% python3 -q
>>> import numpy as np
>>> np.set_printoptions(precision=2, suppress=True, linewidth=100, floatmode="fixed")
>>> B = np.array([[1, -2, 2], [2, 2, 0], [-1, -1, 1]])
>>> K = B - B.T
>>> K
array([[ 0, -4,  3],
       [ 4,  0,  1],
       [-3, -1,  0]])
>>> vec = np.array([2, -1, -1])
>>> np.round(np.linalg.svd(K, compute_uv=False), 2) + 0
array([5.10, 5.10, 0.00])
>>> np.round(np.linalg.eigvals(K).real, 2) + 0
array([0.00, 0.00, 0.00])
>>> vec @ K @ vec
np.int64(0)
>>> np.round(np.linalg.det(K), 2)
np.float64(0.0)
>>> O = np.linalg.solve(np.eye(3) - K, np.eye(3) + K)
>>> round(np.linalg.det(O), 2)
np.float64(1.0)
>>> T = np.stack([K, -2 * K, K[::-1]])
>>> T.shape
(3, 3, 3)
>>> np.linalg.matrix_rank(T.reshape(3, -1))
np.int64(2)
>>> np.linalg.norm(T, axis=(1, 2))
array([ 7.21, 14.42,  7.21])
>>> rank = np.linalg.matrix_rank(K)
>>> rank
np.int64(2)
>>> null = np.linalg.svd(K)[2][rank:].T
>>> null[:, 0] / null[np.abs(null[:, 0]).round(6).argmax(), 0]
array([-0.25,  0.75,  1.00])
>>> np.allclose(K @ null, 0)
True
>>> np.round(np.sort(np.abs(np.linalg.eigvals(K))), 2) + 0
array([0.00, 5.10, 5.10])
>>> round(np.abs(np.linalg.eigvals(K)).max(), 2)
np.float64(5.1)
>>> (K + K.T) / 2
array([[0.00, 0.00, 0.00],
       [0.00, 0.00, 0.00],
       [0.00, 0.00, 0.00]])
>>> np.allclose(K @ K.T, K.T @ K)
True
>>> (K - K.T) / 2
array([[ 0.00, -4.00,  3.00],
       [ 4.00,  0.00,  1.00],
       [-3.00, -1.00,  0.00]])
>>> np.linalg.matrix_power(K, 4)
array([[ 650,   78,  104],
       [  78,  442, -312],
       [ 104, -312,  260]])
>>> np.linalg.determinant(K)
Traceback (most recent call last):
  File "<python-input-27>", line 1, in <module>
    np.linalg.determinant(K)
    ^^^^^^^^^^^^^^^^^^^^^
AttributeError: module 'numpy.linalg' has no attribute 'determinant'
>>> np.trace(K)
np.int64(0)
>>> B = K / np.linalg.norm(K, axis=1, keepdims=True)
>>> gram = B @ B.T
>>> gram
array([[ 1.00,  0.15,  0.25],
       [ 0.15,  1.00, -0.92],
       [ 0.25, -0.92,  1.00]])
>>> np.argwhere(np.triu(np.abs(gram) > 0.95, 1))
array([], shape=(0, 2), dtype=int64)
>>> (gram - 2 * np.eye(3)).round(6).argmax(axis=1)
array([2, 0, 0])
>>> W0 = np.load("mat.npy")
>>> W0
array([[0, 7, 2],
       [0, 0, 2],
       [0, 0, 0]])
>>> # row 0 is much longer than the rest
>>> [int(np.linalg.matrix_rank(np.linalg.matrix_power(W0, p))) for p in range(1, 4)]
[2, 1, 0]
>>> np.linalg.matrix_rank(W0 - W0[0, 0] * np.eye(3))
np.int64(2)
>>> np.sort(np.linalg.eigvals(W0))
array([0.00, 0.00, 0.00])
>>> B = np.array([[-1, 2, -1], [1, -2, 2], [1, 2, 2]])
>>> np.einsum("ik,kj->ij", W0, B)
array([[  9, -10,  18],
       [  2,   4,   4],
       [  0,   0,   0]])
>>> W0 @ B
array([[  9, -10,  18],
       [  2,   4,   4],
       [  0,   0,   0]])
>>> B.T @ W0.T
array([[  9,   2,   0],
       [-10,   4,   0],
       [ 18,   4,   0]])
>>> np.einsum("ik,kj->ji", W0, B)
array([[  9,   2,   0],
       [-10,   4,   0],
       [ 18,   4,   0]])
>>> np.einsum("ii->", W0)
np.int64(0)
>>> round(np.linalg.det(W0[::-1]), 2)
np.float64(0.0)
>>> np.round(np.linalg.det(2 * W0), 2), round(float(np.linalg.det(W0)), 2)
(np.float64(0.0), 0.0)
>>> np.einsum("ij,ji->", W0, W0)
np.int64(0)
>>> np.round(np.linalg.eigvals(W0).sum().real, 2)
np.float64(0.0)
>>> data = np.load("block18.npy")
>>> data
array([[ 2, -1,  0,  2],
       [ 2,  2, -1,  0],
       [ 0,  2,  2, -1],
       [-1,  0,  2,  2]])
>>> B = data / np.sqrt((data ** 2).mean(axis=1, keepdims=True))
>>> data - data.mean(axis=1, keepdims=True)
array([[ 1.25, -1.75, -0.75,  1.25],
       [ 1.25,  1.25, -1.75, -0.75],
       [-0.75,  1.25,  1.25, -1.75],
       [-1.75, -0.75,  1.25,  1.25]])
>>> B[2]
array([ 0.00,  1.33,  1.33, -0.67])
>>> np.linalg.matrix_rank(data - data.mean(axis=1, keepdims=True))
np.int64(3)
>>> u = np.array([7, 9])
>>> np.convolve(data[2], u)
array([ 0, 14, 32, 11, -9])
>>> hat = np.triu(np.array([[-3, -3, -2, 1], [-2, 1, -1, -3], [1, 1, 1, 0], [1, 1, 2, 1]]), 1) + np.eye(4)
>>> B = hat @ data @ np.linalg.inv(hat)
>>> round(float(np.linalg.det(B)), 2)
39.0
>>> np.poly(B)
array([  1.00,  -8.00,  32.00, -64.00,  39.00])
>>> np.linalg.matrix_rank(B)
np.int64(4)
>>> hat @ data - data @ hat
array([[-7.00, -4.00,  4.00, -1.00],
       [ 3.00,  4.00, -2.00, -1.00],
       [ 0.00,  0.00,  2.00,  6.00],
       [ 0.00, -3.00, -2.00,  1.00]])
>>> O = data.astype(float).copy()
>>> for j in range(4):
...     O[:, j] -= O[:, :j] @ (O[:, :j].T @ O[:, j])
...     O[:, j] /= np.linalg.norm(O[:, j])
... 
>>> np.round(O.T @ data, 2) + 0
array([[ 3.00,  0.67, -1.33,  0.67],
       [ 0.00,  2.92,  0.99, -1.52],
       [ 0.00,  0.00,  2.50,  1.76],
       [ 0.00,  0.00,  0.00,  1.78]])
>>> m1 = np.vander(np.arange(5) - 1, 2, increasing=True)
>>> m1
array([[ 1, -1],
       [ 1,  0],
       [ 1,  1],
       [ 1,  2],
       [ 1,  3]])
>>> B = np.array([[-2, 5], [5, 5]])
>>> np.einsum("ik,kj->ji", m1, B)
array([[-7, -2,  3,  8, 13],
       [ 0,  5, 10, 15, 20]])
>>> np.linalg.matrix_rank(np.vstack([m1, B.T]))
np.int64(2)
>>> m1 @ B
array([[-7,  0],
       [-2,  5],
       [ 3, 10],
       [ 8, 15],
       [13, 20]])
>>> np.einsum("ij,ij->i", m1, m1)
array([ 2,  1,  2,  5, 10])
>>> O = m1.astype(float).copy()
>>> for j in range(2):
...     O[:, j] -= O[:, :j] @ (O[:, :j].T @ O[:, j])
...     O[:, j] /= np.linalg.norm(O[:, j])
... 
>>> np.round(O.T @ O, 2) + 0
array([[1.00, 0.00],
       [0.00, 1.00]])
>>> np.round(O.T @ m1, 2) + 0
array([[2.24, 2.24],
       [0.00, 3.16]])
>>> O
array([[ 0.45, -0.63],
       [ 0.45, -0.32],
       [ 0.45,  0.00],
       [ 0.45,  0.32],
       [ 0.45,  0.63]])
>>> np.unravel_index(np.abs(m1).argmax(), m1.shape)
(np.int64(4), np.int64(1))
>>> np.count_nonzero(m1)
np.int64(9)
>>> m1.sum(axis=0)
array([5, 5])
>>> round(np.linalg.norm(m1), 2)
np.float64(4.47)
>>> np.linalg.svd(m1, compute_uv=False)
array([4.13, 1.71])
>>> m1.sum(axis=1)
array([0, 1, 2, 3, 4])
>>> m1 - m1[0]
array([[0, 0],
       [0, 1],
       [0, 2],
       [0, 3],
       [0, 4]])
>>> np.linalg.matrix_rank(m1)
np.int64(2)
>>> np.abs(m1).max()
np.int64(3)
>>> U, sig, vt = np.linalg.svd(m1, full_matrices=False)
>>> U.shape, sig.shape, vt.shape
((5, 2), (2,), (2, 2))
>>> sig
array([4.13, 1.71])
>>> np.round(vt @ vt.T, 2) + 0
array([[1.00, 0.00],
       [0.00, 1.00]])
>>> B = np.c_[m1[:, :1] @ np.array([[0]]), np.array([2, 2, -2, -1, 2])]
>>> B
array([[ 0,  2],
       [ 0,  2],
       [ 0, -2],
       [ 0, -1],
       [ 0,  2]])
>>> np.linalg.norm(np.linalg.qr(m1)[0].T @ B, axis=0) ** 2 / ((B ** 2).sum(axis=0) + 1e-12)
array([0.00, 0.16])
>>> np.linalg.matrix_rank(np.c_[m1, B])
np.int64(3)
>>> arr = np.load("data.npy")
>>> arr
array([[-0.90,  0.60,  0.49,  0.20],
       [ 0.76, -0.95, -0.47,  0.42],
       [ 0.80,  0.92, -0.19, -0.78],
       [ 0.39,  0.66, -0.05, -0.44],
       [ 0.94, -0.69, -0.56, -0.22],
       [-0.63, -0.99, -0.06,  0.90],
       [ 1.00, -1.00, -0.91,  0.41],
       [ 0.95, -0.86, -0.61, -0.05],
       [ 0.09,  0.52,  0.03, -0.26],
       [-0.54,  0.99,  0.42, -0.68]])
>>> Xc = arr - arr.mean(axis=0)
>>> U, sig, vt = np.linalg.svd(Xc, full_matrices=False)
>>> np.abs(vt[0]).argmax()
np.int64(1)
>>> np.abs(U[:, 0]).argmax()
np.int64(9)
>>> np.round(sig ** 2 / (sig ** 2).sum(), 2) + 0
array([0.67, 0.31, 0.01, 0.00])
>>> round(float((sig ** 2).sum() ** 2 / (sig ** 4).sum()), 2)
1.82
>>> def softmax(z):
...     e = np.exp(z - z.max(axis=-1, keepdims=True))
...     return e / e.sum(axis=-1, keepdims=True)
... 
>>> softmax(arr).sum(axis=1)
array([1.00, 1.00, 1.00, 1.00, 1.00, 1.00, 1.00, 1.00, 1.00, 1.00])
>>> softmax(arr[1] + 3)
array([0.46, 0.08, 0.13, 0.33])
>>> softmax(arr[1])
array([0.46, 0.08, 0.13, 0.33])
>>> np.round(softmax(10 * arr[1]), 2) + 0
array([0.97, 0.00, 0.00, 0.03])
>>> att = arr @ arr.T / np.sqrt(4)
>>> softmax(att).round(6).argmax(axis=1)
array([0, 6, 2, 2, 6, 5, 6, 6, 2, 9])
>>> softmax(att)[1] @ arr
array([ 0.59, -0.56, -0.44,  0.12])
>>> rng = np.random.default_rng(645752)
>>> lab = rng.permutation(4)
>>> B = arr[:, lab] * rng.choice([-1, 1], 4)
>>> B
array([[ 0.90,  0.60,  0.49,  0.20],
       [-0.76, -0.95, -0.47,  0.42],
       [-0.80,  0.92, -0.19, -0.78],
       [-0.39,  0.66, -0.05, -0.44],
       [-0.94, -0.69, -0.56, -0.22],
       [ 0.63, -0.99, -0.06,  0.90],
       [-1.00, -1.00, -0.91,  0.41],
       [-0.95, -0.86, -0.61, -0.05],
       [-0.09,  0.52,  0.03, -0.26],
       [ 0.54,  0.99,  0.42, -0.68]])
>>> U, _, vt = np.linalg.svd(arr.T @ B)
>>> np.round(np.linalg.lstsq(arr, B)[0], 2) + 0
array([[-1.00,  0.00,  0.00,  0.00],
       [ 0.00,  1.00,  0.00,  0.00],
       [ 0.00,  0.00,  1.00,  0.00],
       [ 0.00,  0.00,  0.00,  1.00]])
>>> hat = B @ np.linalg.solve(B.T @ B, B.T)
>>> np.round(np.trace(hat), 2)
np.float64(4.0)
>>> np.diag(hat)
array([0.28, 0.44, 0.45, 0.19, 0.37, 0.49, 0.81, 0.30, 0.10, 0.57])
>>> hat @ B[:, 1]
array([ 0.60, -0.95,  0.92,  0.66, -0.69, -0.99, -1.00, -0.86,  0.52,  0.99])
>>> lab = arr[:, 0] > np.median(arr[:, 0])
>>> u = arr[lab].mean(axis=0) - arr[~lab].mean(axis=0)
>>> ((arr - arr.mean(axis=0)) @ u > 0).astype(int)
array([0, 1, 0, 0, 1, 0, 1, 1, 0, 0])
>>> u
array([ 1.21, -0.87, -0.71,  0.01])
>>> np.argsort(-np.abs(u).round(6), kind="stable")
array([0, 1, 2, 3])
>>> lab = rng.integers(0, 3, 4)
>>> F = np.triu((lab[:, None] == lab) & (rng.random((4, 4)) < 0.8), 1).astype(int)
>>> F += F.T
>>> F
array([[0, 0, 0, 0],
       [0, 0, 0, 0],
       [0, 0, 0, 1],
       [0, 0, 1, 0]])
>>> ev, V = np.linalg.eigh(F)
>>> np.linalg.svd(F, compute_uv=False)
array([1.00, 1.00, 0.00, 0.00])
>>> U, sig, vt = np.linalg.svd(F)
>>> np.argmax(sig[:-1] / (sig[1:] + 1e-6)) + 1
np.int64(2)
>>> sig
array([1.00, 1.00, 0.00, 0.00])
>>> B = U[:, :2] @ np.diag(sig[:2]) @ vt[:2]
>>> np.round(np.linalg.norm(F - B, 2), 2), sig[2]
(np.float64(0.0), np.float64(0.0))
>>> np.linalg.matrix_rank(F, rtol=0.05)
np.int64(2)
>>> round(float(np.linalg.norm(F - B) / np.linalg.norm(F)), 2)
0.0
>>> np.linalg.matrix_rank(B)
np.int64(2)
>>> hat = np.triu(np.array([[1, 0, 5, 4], [1, 5, 3, 3], [0, 1, 0, 1], [3, 2, 2, 4]]), 1) + np.eye(4)
>>> B = hat @ F @ np.linalg.inv(hat)
>>> round(float(np.linalg.det(B)), 2)
0.0
>>> J = np.vander(np.arange(5) - 1, 4, increasing=True)
>>> J
array([[ 1, -1,  1, -1],
       [ 1,  0,  0,  0],
       [ 1,  1,  1,  1],
       [ 1,  2,  4,  8],
       [ 1,  3,  9, 27]])
>>> # row 4 is much longer than the rest
>>> U, sig, vt = np.linalg.svd(J)
>>> np.argmax(sig[:-1] / (sig[1:] + 1e-6)) + 1
np.int64(1)
>>> B = U[:, :1] @ np.diag(sig[:1]) @ vt[:1]
>>> B.round(2) + 0
array([[-0.03, -0.08, -0.22, -0.64],
       [ 0.00,  0.00,  0.01,  0.04],
       [ 0.06,  0.17,  0.46,  1.33],
       [ 0.39,  1.07,  2.96,  8.51],
       [ 1.22,  3.36,  9.33, 26.83]])
>>> np.round(np.abs(J - B).max(), 2)
np.float64(1.22)
>>> np.linalg.matrix_rank(B)
np.int64(1)
>>> round(np.linalg.norm(J - B, 2), 2), np.round(sig[1], 2)
(np.float64(2.5), np.float64(2.5))
>>> np.linalg.matrix_rank(J, rtol=0.05)
np.int64(3)
>>> [round(float(x), 2) for x in np.linalg.svd(B, compute_uv=False)[:3]]
[30.08, 0.0, 0.0]
>>> np.linalg.matrix_rank(B, rtol=0.1)
np.int64(1)
>>> np.argsort(-np.linalg.norm(B, axis=0).round(6), kind="stable")[:3]
array([3, 2, 1])
>>> M = np.tril(np.array([[-2, -2, 2, -2, -2],
...     [0, -2, 0, -1, 1],
...     [-2, 0, -2, 1, 2],
...     [0, -1, -2, 2, -1],
...     [2, -1, -2, -2, -2]]), -1) + np.eye(5, dtype=int)
>>> M
array([[ 1,  0,  0,  0,  0],
       [ 0,  1,  0,  0,  0],
       [-2,  0,  1,  0,  0],
       [ 0, -1, -2,  1,  0],
       [ 2, -1, -2, -2,  1]])
>>> hat = np.triu(np.array([[-3, -3, 5, 5, 2],
...     [1, -3, -5, 3, -3],
...     [1, 0, -5, -4, 4],
...     [-2, 5, 5, 4, 2],
...     [3, 4, 5, 4, 5]]), 1) + np.eye(5)
>>> B = hat @ M @ np.linalg.inv(hat)
>>> np.linalg.matrix_rank(B)
np.int64(5)
>>> hat @ M - M @ hat
array([[ -6.00,  -7.00, -14.00,  -4.00,   0.00],
       [  4.00,   0.00,   0.00,   6.00,   0.00],
       [  8.00,  -6.00,  10.00,   2.00,   4.00],
       [  4.00,  -2.00,  -9.00,  -9.00,   5.00],
       [  0.00,   6.00, -15.00, -15.00,   5.00]])
>>> T = np.stack([W0, 5 * W0, W0[::-1]])
>>> T.sum(axis=0)
array([[ 0, 42, 12],
       [ 0,  0, 14],
       [ 0,  7,  2]])
>>> (T @ W0.T).shape
(3, 3, 3)
>>> np.linalg.det(T)
array([0.00, 0.00, 0.00])
>>> np.linalg.norm(T, axis=(1, 2))
array([ 7.55, 37.75,  7.55])
>>> np.einsum("bij,cij->bc", T, T)
array([[  57,  285,    4],
       [ 285, 1425,   20],
       [   4,   20,   57]])
